>>> import numpy as np
>>> from numpy import linalg as LA
>>> np.set_printoptions(precision=2, suppress=True, linewidth=160, floatmode="fixed")
>>> data = np.loadtxt("case8.csv", delimiter=",")
>>> data
array([[6.00, 1.00, 1.00, 1.00, 1.00, 1.00, 1.00, 1.00, 1.00],
       [1.00, 6.00, 1.00, 1.00, 1.00, 1.00, 1.00, 1.00, 1.00],
       [1.00, 1.00, 6.00, 1.00, 1.00, 1.00, 1.00, 1.00, 1.00],
       [1.00, 1.00, 1.00, 6.00, 1.00, 1.00, 1.00, 1.00, 1.00],
       [1.00, 1.00, 1.00, 1.00, 6.00, 1.00, 1.00, 1.00, 1.00],
       [1.00, 1.00, 1.00, 1.00, 1.00, 6.00, 1.00, 1.00, 1.00],
       [1.00, 1.00, 1.00, 1.00, 1.00, 1.00, 6.00, 1.00, 1.00],
       [1.00, 1.00, 1.00, 1.00, 1.00, 1.00, 1.00, 6.00, 1.00],
       [1.00, 1.00, 1.00, 1.00, 1.00, 1.00, 1.00, 1.00, 6.00]])
>>> # equal to its transpose
>>> w, evecs = LA.eigh(data)
>>> x = np.array([2, 1, 1, 3, 2, 1, 3, 5, 2])
>>> evecs * np.maximum(w, 0) @ evecs.T
array([[6.00, 1.00, 1.00, 1.00, 1.00, 1.00, 1.00, 1.00, 1.00],
       [1.00, 6.00, 1.00, 1.00, 1.00, 1.00, 1.00, 1.00, 1.00],
       [1.00, 1.00, 6.00, 1.00, 1.00, 1.00, 1.00, 1.00, 1.00],
       [1.00, 1.00, 1.00, 6.00, 1.00, 1.00, 1.00, 1.00, 1.00],
       [1.00, 1.00, 1.00, 1.00, 6.00, 1.00, 1.00, 1.00, 1.00],
       [1.00, 1.00, 1.00, 1.00, 1.00, 6.00, 1.00, 1.00, 1.00],
       [1.00, 1.00, 1.00, 1.00, 1.00, 1.00, 6.00, 1.00, 1.00],
       [1.00, 1.00, 1.00, 1.00, 1.00, 1.00, 1.00, 6.00, 1.00],
       [1.00, 1.00, 1.00, 1.00, 1.00, 1.00, 1.00, 1.00, 6.00]])
>>> LA.eigvalsh(data[1:, 1:])
array([ 5.00,  5.00,  5.00,  5.00,  5.00,  5.00,  5.00, 13.00])
>>> round(x @ data @ x / (x @ x), 2), round(w[0], 2), w[-1]
(np.float64(11.9), np.float64(5.0), np.float64(14.0))
>>> x @ data @ x
np.float64(690.0)
>>> evecs * np.sqrt(w) @ evecs.T
array([[2.40, 0.17, 0.17, 0.17, 0.17, 0.17, 0.17, 0.17, 0.17],
       [0.17, 2.40, 0.17, 0.17, 0.17, 0.17, 0.17, 0.17, 0.17],
       [0.17, 0.17, 2.40, 0.17, 0.17, 0.17, 0.17, 0.17, 0.17],
       [0.17, 0.17, 0.17, 2.40, 0.17, 0.17, 0.17, 0.17, 0.17],
       [0.17, 0.17, 0.17, 0.17, 2.40, 0.17, 0.17, 0.17, 0.17],
       [0.17, 0.17, 0.17, 0.17, 0.17, 2.40, 0.17, 0.17, 0.17],
       [0.17, 0.17, 0.17, 0.17, 0.17, 0.17, 2.40, 0.17, 0.17],
       [0.17, 0.17, 0.17, 0.17, 0.17, 0.17, 0.17, 2.40, 0.17],
       [0.17, 0.17, 0.17, 0.17, 0.17, 0.17, 0.17, 0.17, 2.40]])
>>> evecs * np.abs(w) @ evecs.T
array([[6.00, 1.00, 1.00, 1.00, 1.00, 1.00, 1.00, 1.00, 1.00],
       [1.00, 6.00, 1.00, 1.00, 1.00, 1.00, 1.00, 1.00, 1.00],
       [1.00, 1.00, 6.00, 1.00, 1.00, 1.00, 1.00, 1.00, 1.00],
       [1.00, 1.00, 1.00, 6.00, 1.00, 1.00, 1.00, 1.00, 1.00],
       [1.00, 1.00, 1.00, 1.00, 6.00, 1.00, 1.00, 1.00, 1.00],
       [1.00, 1.00, 1.00, 1.00, 1.00, 6.00, 1.00, 1.00, 1.00],
       [1.00, 1.00, 1.00, 1.00, 1.00, 1.00, 6.00, 1.00, 1.00],
       [1.00, 1.00, 1.00, 1.00, 1.00, 1.00, 1.00, 6.00, 1.00],
       [1.00, 1.00, 1.00, 1.00, 1.00, 1.00, 1.00, 1.00, 6.00]])
>>> (np.sign(evecs[:, -1].round(6)) == np.sign(evecs[0, -1].round(6))).astype(int)
array([1, 1, 1, 1, 1, 1, 1, 1, 1])
>>> x = np.ones(9)
>>> for _ in range(7):
...     x = data @ x
...     x /= LA.norm(x)
...     print(round(x @ data @ x, 2))
... 
14.0
14.0
14.0
14.0
14.0
14.0
14.0
>>> x
array([0.33, 0.33, 0.33, 0.33, 0.33, 0.33, 0.33, 0.33, 0.33])
>>> theta = np.radians(60)
>>> Rm = np.eye(9)
>>> Rm[7, 7] = Rm[8, 8] = np.cos(theta)
>>> Rm[7, 8], Rm[8, 7] = -np.sin(theta), np.sin(theta)
>>> Rm
array([[ 1.00,  0.00,  0.00,  0.00,  0.00,  0.00,  0.00,  0.00,  0.00],
       [ 0.00,  1.00,  0.00,  0.00,  0.00,  0.00,  0.00,  0.00,  0.00],
       [ 0.00,  0.00,  1.00,  0.00,  0.00,  0.00,  0.00,  0.00,  0.00],
       [ 0.00,  0.00,  0.00,  1.00,  0.00,  0.00,  0.00,  0.00,  0.00],
       [ 0.00,  0.00,  0.00,  0.00,  1.00,  0.00,  0.00,  0.00,  0.00],
       [ 0.00,  0.00,  0.00,  0.00,  0.00,  1.00,  0.00,  0.00,  0.00],
       [ 0.00,  0.00,  0.00,  0.00,  0.00,  0.00,  1.00,  0.00,  0.00],
       [ 0.00,  0.00,  0.00,  0.00,  0.00,  0.00,  0.00,  0.50, -0.87],
       [ 0.00,  0.00,  0.00,  0.00,  0.00,  0.00,  0.00,  0.87,  0.50]])
>>> other = data @ Rm.T
>>> np.abs(other - data).max(axis=0)
array([0.00, 0.00, 0.00, 0.00, 0.00, 0.00, 0.00, 5.70, 4.70])
>>> np.allclose(data @ data.T, other @ other.T)
True
>>> np.allclose(LA.norm(data, axis=1), LA.norm(other, axis=1))
True
>>> LA.svd(data, compute_uv=False), LA.svd(other, compute_uv=False)
(array([14.00,  5.00,  5.00,  5.00,  5.00,  5.00,  5.00,  5.00,  5.00]), array([14.00,  5.00,  5.00,  5.00,  5.00,  5.00,  5.00,  5.00,  5.00]))
>>> LA.norm(Rm, axis=0)
array([1.00, 1.00, 1.00, 1.00, 1.00, 1.00, 1.00, 1.00, 1.00])
>>> np.round(Rm.T @ Rm, 2) + 0
array([[1.00, 0.00, 0.00, 0.00, 0.00, 0.00, 0.00, 0.00, 0.00],
       [0.00, 1.00, 0.00, 0.00, 0.00, 0.00, 0.00, 0.00, 0.00],
       [0.00, 0.00, 1.00, 0.00, 0.00, 0.00, 0.00, 0.00, 0.00],
       [0.00, 0.00, 0.00, 1.00, 0.00, 0.00, 0.00, 0.00, 0.00],
       [0.00, 0.00, 0.00, 0.00, 1.00, 0.00, 0.00, 0.00, 0.00],
       [0.00, 0.00, 0.00, 0.00, 0.00, 1.00, 0.00, 0.00, 0.00],
       [0.00, 0.00, 0.00, 0.00, 0.00, 0.00, 1.00, 0.00, 0.00],
       [0.00, 0.00, 0.00, 0.00, 0.00, 0.00, 0.00, 1.00, 0.00],
       [0.00, 0.00, 0.00, 0.00, 0.00, 0.00, 0.00, 0.00, 1.00]])
>>> LA.pinv(Rm)
array([[ 1.00,  0.00,  0.00,  0.00,  0.00,  0.00,  0.00,  0.00,  0.00],
       [ 0.00,  1.00,  0.00,  0.00,  0.00,  0.00,  0.00,  0.00,  0.00],
       [ 0.00,  0.00,  1.00,  0.00,  0.00,  0.00,  0.00,  0.00,  0.00],
       [ 0.00,  0.00,  0.00,  1.00,  0.00,  0.00,  0.00,  0.00,  0.00],
       [ 0.00,  0.00,  0.00,  0.00,  1.00,  0.00,  0.00,  0.00,  0.00],
       [ 0.00,  0.00,  0.00,  0.00,  0.00,  1.00,  0.00,  0.00,  0.00],
       [ 0.00,  0.00,  0.00,  0.00,  0.00,  0.00,  1.00,  0.00,  0.00],
       [ 0.00,  0.00,  0.00,  0.00,  0.00,  0.00,  0.00,  0.50,  0.87],
       [ 0.00,  0.00,  0.00,  0.00,  0.00,  0.00,  0.00, -0.87,  0.50]])
>>> J = np.array([[1, 5, 0, 0],
...     [0, 0, 0, 0],
...     [5, 1, 0, 0],
...     [1, 0, 0, 2],
...     [-2, -1, 0, -5],
...     [0, 0, 0, 0],
...     [0, 0, 0, 3],
...     [0, 0, 0, 2],
...     [0, 0, 0, 0],
...     [4, 0, -1, 0]])
>>> Xc = J - J.mean(axis=0)
>>> U, sigma, vt = LA.svd(Xc, full_matrices=False)
>>> (np.sign(U[:, 0]) == np.sign(U[0, 0])).astype(int)
array([1, 0, 1, 1, 0, 0, 1, 1, 0, 1])
>>> sigma
array([7.27, 5.57, 4.63, 0.76])
>>> np.round(Xc.mean(axis=0), 2) + 0
array([0.00, 0.00, 0.00, 0.00])
